$ python3 -q
>>> import numpy as np
>>> from numpy import linalg as LA
>>> np.set_printoptions(precision=3, suppress=True, linewidth=200, floatmode="fixed")
>>> X = np.load("w.npy")
>>> X
array([[-1.561,  1.296,  0.410, -4.966, -0.405],
       [ 0.376, -0.356, -0.706, -5.335,  0.542],
       [-1.380,  0.133,  1.144,  2.438, -0.658],
       [ 0.794, -1.420,  1.529, -0.727, -0.177],
       [ 0.156,  0.398, -0.783,  1.279,  0.728],
       [ 1.869,  1.831,  0.855,  0.799, -3.530],
       [ 0.302, -1.575, -0.765,  1.227, -0.157],
       [-1.048,  0.632, -0.487,  4.223, -0.244],
       [-0.337, -2.240, -0.341,  1.956, -1.848],
       [-0.106, -5.333,  0.312,  0.341, -0.135],
       [-0.830,  3.625, -0.128, -6.468,  0.440],
       [ 0.131,  1.610,  0.555,  0.545,  0.478],
       [-1.128, -0.273,  1.310,  2.071,  0.788],
       [-0.798,  0.352,  0.210,  0.140, -0.156],
       [-1.140,  1.268,  0.140,  1.567,  0.600],
       [-0.747, -3.803, -0.421,  1.910, -0.466],
       [-1.377,  0.969, -1.086,  1.525, -0.191]])
>>> Q, Rm = LA.qr(X)
>>> Q @ Rm
array([[-1.561,  1.296,  0.410, -4.966, -0.405],
       [ 0.376, -0.356, -0.706, -5.335,  0.542],
       [-1.380,  0.133,  1.144,  2.438, -0.658],
       [ 0.794, -1.420,  1.529, -0.727, -0.177],
       [ 0.156,  0.398, -0.783,  1.279,  0.728],
       [ 1.869,  1.831,  0.855,  0.799, -3.530],
       [ 0.302, -1.575, -0.765,  1.227, -0.157],
       [-1.048,  0.632, -0.487,  4.223, -0.244],
       [-0.337, -2.240, -0.341,  1.956, -1.848],
       [-0.106, -5.333,  0.312,  0.341, -0.135],
       [-0.830,  3.625, -0.128, -6.468,  0.440],
       [ 0.131,  1.610,  0.555,  0.545,  0.478],
       [-1.128, -0.273,  1.310,  2.071,  0.788],
       [-0.798,  0.352,  0.210,  0.140, -0.156],
       [-1.140,  1.268,  0.140,  1.567,  0.600],
       [-0.747, -3.803, -0.421,  1.910, -0.466],
       [-1.377,  0.969, -1.086,  1.525, -0.191]])
>>> np.allclose(Rm.T @ Rm, X.T @ X)
True
>>> np.round(Q.T @ Q, 3) + 0
array([[1.000, 0.000, 0.000, 0.000, 0.000],
       [0.000, 1.000, 0.000, 0.000, 0.000],
       [0.000, 0.000, 1.000, 0.000, 0.000],
       [0.000, 0.000, 0.000, 1.000, 0.000],
       [0.000, 0.000, 0.000, 0.000, 1.000]])
>>> np.trace(Q @ Q.T)
np.float64(5.0)
>>> print(Q.shape, Rm.shape)
(17, 5) (5, 5)
>>> def softmax(z):
...     e = np.exp(z - z.max(axis=-1, keepdims=True))
...     return e / e.sum(axis=-1, keepdims=True)
... 
>>> np.round(softmax(10 * X[7]), 3) + 0
array([0.000, 0.000, 0.000, 1.000, 0.000])
>>> softmax(X[7])
array([0.005, 0.026, 0.009, 0.949, 0.011])
>>> softmax(X[7] + -3)
array([0.005, 0.026, 0.009, 0.949, 0.011])
>>> softmax(X).sum(axis=1)
array([1.000, 1.000, 1.000, 1.000, 1.000, 1.000, 1.000, 1.000, 1.000, 1.000, 1.000, 1.000, 1.000, 1.000, 1.000, 1.000, 1.000])
>>> S = X @ X.T / np.sqrt(5)
>>> softmax(S)[7] @ X
array([-1.050,  0.591, -0.433,  4.093, -0.248])
>>> vec = np.array([3, 1, 6, 4, 2])
>>> np.sign((X @ vec).round(6))
array([-1.000, -1.000,  1.000,  1.000,  1.000,  1.000, -1.000,  1.000, -1.000, -1.000, -1.000,  1.000,  1.000, -1.000,  1.000, -1.000, -1.000])
>>> vec @ X
Traceback (most recent call last):
  File "<python-input-20>", line 1, in <module>
    vec @ X
    ~~~~^~~
ValueError: matmul: Input operand 1 has a mismatch in its core dimension 0, with gufunc signature (n?,k),(k,m?)->(n?,m?) (size 17 is different from 5)
>>> (X @ vec).argmax()
np.int64(12)
